In [1]: import numpy as np

In [2]: np.set_printoptions(precision=2, suppress=True, linewidth=140, floatmode="fixed")

In [3]: rnd = lambda a: np.round(a, 2) + 0

In [4]: rng = np.random.default_rng(72481)

In [5]: A = np.array([[3, 5, 7, 9, 2, 6, 4, 1],
   ...:     [7, 8, 9, 1, 3, 2, 6, 0],
   ...:     [3, 5, 1, 7, 5, 2, 1, 2],
   ...:     [5, 7, 4, 2, 0, 6, 2, 1],
   ...:     [9, 4, 8, 3, 9, 1, 3, 2],
   ...:     [8, 9, 3, 9, 4, 0, 5, 0],
   ...:     [9, 7, 4, 4, 8, 0, 6, 0]]) * (rng.random((7, 8)) < 0.3)

In [6]: A
Out[6]: 
array([[0, 5, 7, 0, 2, 6, 0, 0],
       [0, 0, 0, 1, 0, 0, 0, 0],
       [3, 0, 1, 0, 5, 0, 0, 0],
       [0, 0, 0, 0, 0, 0, 0, 1],
       [0, 4, 0, 0, 0, 0, 3, 0],
       [8, 0, 3, 0, 4, 0, 0, 0],
       [0, 0, 0, 4, 8, 0, 0, 0]])

In [7]: left, s, Vh = np.linalg.svd(A)

In [8]: rnd(s)
Out[8]: array([13.18,  9.80,  7.19,  4.49,  1.63,  1.00,  0.04])

In [9]: np.argmax(s[:-1] / (s[1:] + 1e-6)) + 1
Out[9]: np.int64(6)

In [10]: M2 = left[:, :6] @ np.diag(s[:6]) @ Vh[:6]

In [11]: rnd(np.abs(A - M2).max())
Out[11]: np.float64(0.02)

In [12]: np.linalg.matrix_rank(M2)
Out[12]: np.int64(6)

In [13]: rnd(np.linalg.norm(A - M2, 2)), rnd(s[6])
Out[13]: (np.float64(0.04), np.float64(0.04))

In [14]: np.linalg.matrix_rank(A, rtol=0.05)
Out[14]: np.int64(6)

In [15]: rnd(np.linalg.norm(A - M2) / np.linalg.norm(A))
Out[15]: np.float64(0.0)

In [16]: vec = np.array([2, 3, 3, 3, -2, 2, 0, -1])

In [17]: A @ np.ones(8)
Out[17]: array([20.00,  1.00,  9.00,  1.00,  7.00, 15.00, 12.00])

In [18]: A * vec
Out[18]: 
array([[  0,  15,  21,   0,  -4,  12,   0,   0],
       [  0,   0,   0,   3,   0,   0,   0,   0],
       [  6,   0,   3,   0, -10,   0,   0,   0],
       [  0,   0,   0,   0,   0,   0,   0,  -1],
       [  0,  12,   0,   0,   0,   0,   0,   0],
       [ 16,   0,   9,   0,  -8,   0,   0,   0],
       [  0,   0,   0,  12, -16,   0,   0,   0]])

In [19]: (A @ vec).argmax()
Out[19]: np.int64(0)

In [20]: np.linalg.norm(A @ vec) <= np.linalg.norm(A, 2) * np.linalg.norm(vec) + 1e-9
Out[20]: np.True_

In [21]: [round(float(x), 2) for x in np.linalg.svd(A, compute_uv=False)[:3]]
Out[21]: [13.18, 9.8, 7.19]

In [22]: rnd(np.linalg.norm(A, 2) / np.linalg.norm(A))
Out[22]: np.float64(0.71)

In [23]: np.argsort(-np.linalg.norm(A, axis=0).round(6), kind="stable")[:3]
Out[23]: array([4, 0, 2])

In [24]: F = np.loadtxt("data.csv", delimiter=",")

In [25]: F
Out[25]: 
array([[ 10.00,   2.00,   1.00,   2.00,   2.00,   0.00,   0.00,   1.00,   2.00,   1.00,   0.00,   1.00,   1.00,   2.00,   2.00],
       [  0.00, -19.00,   0.00,   0.00,   2.00,   0.00,   2.00,   1.00,   0.00,   2.00,   0.00,   1.00,   1.00,   2.00,   0.00],
       [  1.00,   2.00, -18.00,   2.00,   2.00,   0.00,   0.00,   1.00,   0.00,   1.00,   1.00,   0.00,   0.00,   2.00,   0.00],
       [  2.00,   0.00,   2.00, -30.00,   1.00,   0.00,   1.00,   1.00,   2.00,   1.00,   1.00,   0.00,   0.00,   2.00,   1.00],
       [  0.00,   1.00,   1.00,   2.00,  30.00,   0.00,   1.00,   0.00,   1.00,   1.00,   0.00,   2.00,   2.00,   1.00,   2.00],
       [  2.00,   0.00,   2.00,   2.00,   0.00,   2.00,   1.00,   2.00,   0.00,   0.00,   1.00,   0.00,   2.00,   2.00,   2.00],
       [  2.00,   2.00,   1.00,   2.00,   1.00,   1.00,  -9.00,   2.00,   2.00,   0.00,   2.00,   0.00,   1.00,   2.00,   2.00],
       [  1.00,   2.00,   2.00,   1.00,   2.00,   0.00,   2.00,  -8.00,   2.00,   0.00,   0.00,   0.00,   2.00,   0.00,   2.00],
       [  0.00,   0.00,   1.00,   0.00,   2.00,   2.00,   1.00,   0.00,  20.00,   0.00,   0.00,   0.00,   0.00,   2.00,   1.00],
       [  1.00,   0.00,   2.00,   2.00,   1.00,   0.00,   2.00,   0.00,   2.00, -20.00,   2.00,   2.00,   1.00,   1.00,   2.00],
       [  0.00,   1.00,   0.00,   0.00,   0.00,   1.00,   1.00,   0.00,   0.00,   1.00,  21.00,   2.00,   1.00,   1.00,   0.00],
       [  1.00,   1.00,   2.00,   1.00,   2.00,   1.00,   1.00,   1.00,   1.00,   2.00,   1.00, -18.00,   2.00,   1.00,   2.00],
       [  1.00,   2.00,   1.00,   1.00,   2.00,   2.00,   0.00,   2.00,   2.00,   0.00,   1.00,   0.00,  21.00,   0.00,   1.00],
       [  2.00,   0.00,   2.00,   2.00,   1.00,   0.00,   1.00,   2.00,   2.00,   1.00,   1.00,   2.00,   2.00,  32.00,   2.00],
       [  0.00,   0.00,   2.00,   0.00,   0.00,   2.00,   0.00,   2.00,   1.00,   0.00,   0.00,   1.00,   2.00,   1.00,  -9.00]])

In [26]: vec = np.array([0, 0, 2, 1, 0, 1, 0, 1, 2, 2, 2, 0, 0, 1, 1])

In [27]: y = F @ vec

In [28]: coef, lr = np.zeros(15), 1 / np.linalg.norm(F, 2) ** 2

In [29]: for i in range(30):
    ...:     coef -= lr * F.T @ (F @ coef - y)
    ...:     if i % 5 == 0: print(i, round(np.linalg.norm(F @ coef - y), 2))
    ...: 
0 51.11
5 12.8
10 6.91
15 5.49
20 4.7
25 4.09

In [30]: rnd(np.linalg.cond(F))
Out[30]: np.float64(17.96)

In [31]: z = rng.permutation(15)

In [32]: M2 = F[:, z] * rng.choice([-1, 1], 15)

In [33]: M2
Out[33]: 
array([[ -0.00,  -2.00,   2.00,  -1.00,   0.00,  -1.00,   0.00,  -2.00,   1.00,  -1.00,  10.00,  -2.00,  -2.00,  -2.00,  -1.00],
       [ -0.00,  -0.00,   0.00,  -1.00,   0.00,  -1.00,   2.00,  -2.00,   1.00,  -0.00,   0.00,  -2.00,  19.00,  -0.00,  -2.00],
       [ -1.00,  -2.00,   0.00,  -1.00,   0.00,  -0.00,   0.00,  -2.00,   0.00,  18.00,   1.00,  -2.00,  -2.00,  -0.00,  -1.00],
       [ -1.00,  30.00,   2.00,  -1.00,   0.00,  -0.00,   1.00,  -1.00,   0.00,  -2.00,   2.00,  -2.00,  -0.00,  -1.00,  -1.00],
       [ -0.00,  -2.00,   1.00,  -0.00,   0.00,  -2.00,   1.00, -30.00,   2.00,  -1.00,   0.00,  -1.00,  -1.00,  -2.00,  -1.00],
       [ -1.00,  -2.00,   0.00,  -2.00,   2.00,  -0.00,   1.00,  -0.00,   2.00,  -2.00,   2.00,  -2.00,  -0.00,  -2.00,  -0.00],
       [ -2.00,  -2.00,   2.00,  -2.00,   1.00,  -0.00,  -9.00,  -1.00,   1.00,  -1.00,   2.00,  -2.00,  -2.00,  -2.00,  -0.00],
       [ -0.00,  -1.00,   2.00,   8.00,   0.00,  -0.00,   2.00,  -2.00,   2.00,  -2.00,   1.00,  -0.00,  -2.00,  -2.00,  -0.00],
       [ -0.00,  -0.00,  20.00,  -0.00,   2.00,  -0.00,   1.00,  -2.00,   0.00,  -1.00,   0.00,  -2.00,  -0.00,  -1.00,  -0.00],
       [ -2.00,  -2.00,   2.00,  -0.00,   0.00,  -2.00,   2.00,  -1.00,   1.00,  -2.00,   1.00,  -1.00,  -0.00,  -2.00,  20.00],
       [-21.00,  -0.00,   0.00,  -0.00,   1.00,  -2.00,   1.00,  -0.00,   1.00,  -0.00,   0.00,  -1.00,  -1.00,  -0.00,  -1.00],
       [ -1.00,  -1.00,   1.00,  -1.00,   1.00,  18.00,   1.00,  -2.00,   2.00,  -2.00,   1.00,  -1.00,  -1.00,  -2.00,  -2.00],
       [ -1.00,  -1.00,   2.00,  -2.00,   2.00,  -0.00,   0.00,  -2.00,  21.00,  -1.00,   1.00,  -0.00,  -2.00,  -1.00,  -0.00],
       [ -1.00,  -2.00,   2.00,  -2.00,   0.00,  -2.00,   1.00,  -1.00,   2.00,  -2.00,   2.00, -32.00,  -0.00,  -2.00,  -1.00],
       [ -0.00,  -0.00,   1.00,  -2.00,   2.00,  -1.00,   0.00,  -0.00,   2.00,  -2.00,   0.00,  -1.00,  -0.00,   9.00,  -0.00]])

In [34]: left, _, Vh = np.linalg.svd(F.T @ M2)

In [35]: z
Out[35]: array([10,  3,  8,  7,  5, 11,  6,  4, 12,  2,  0, 13,  1, 14,  9])
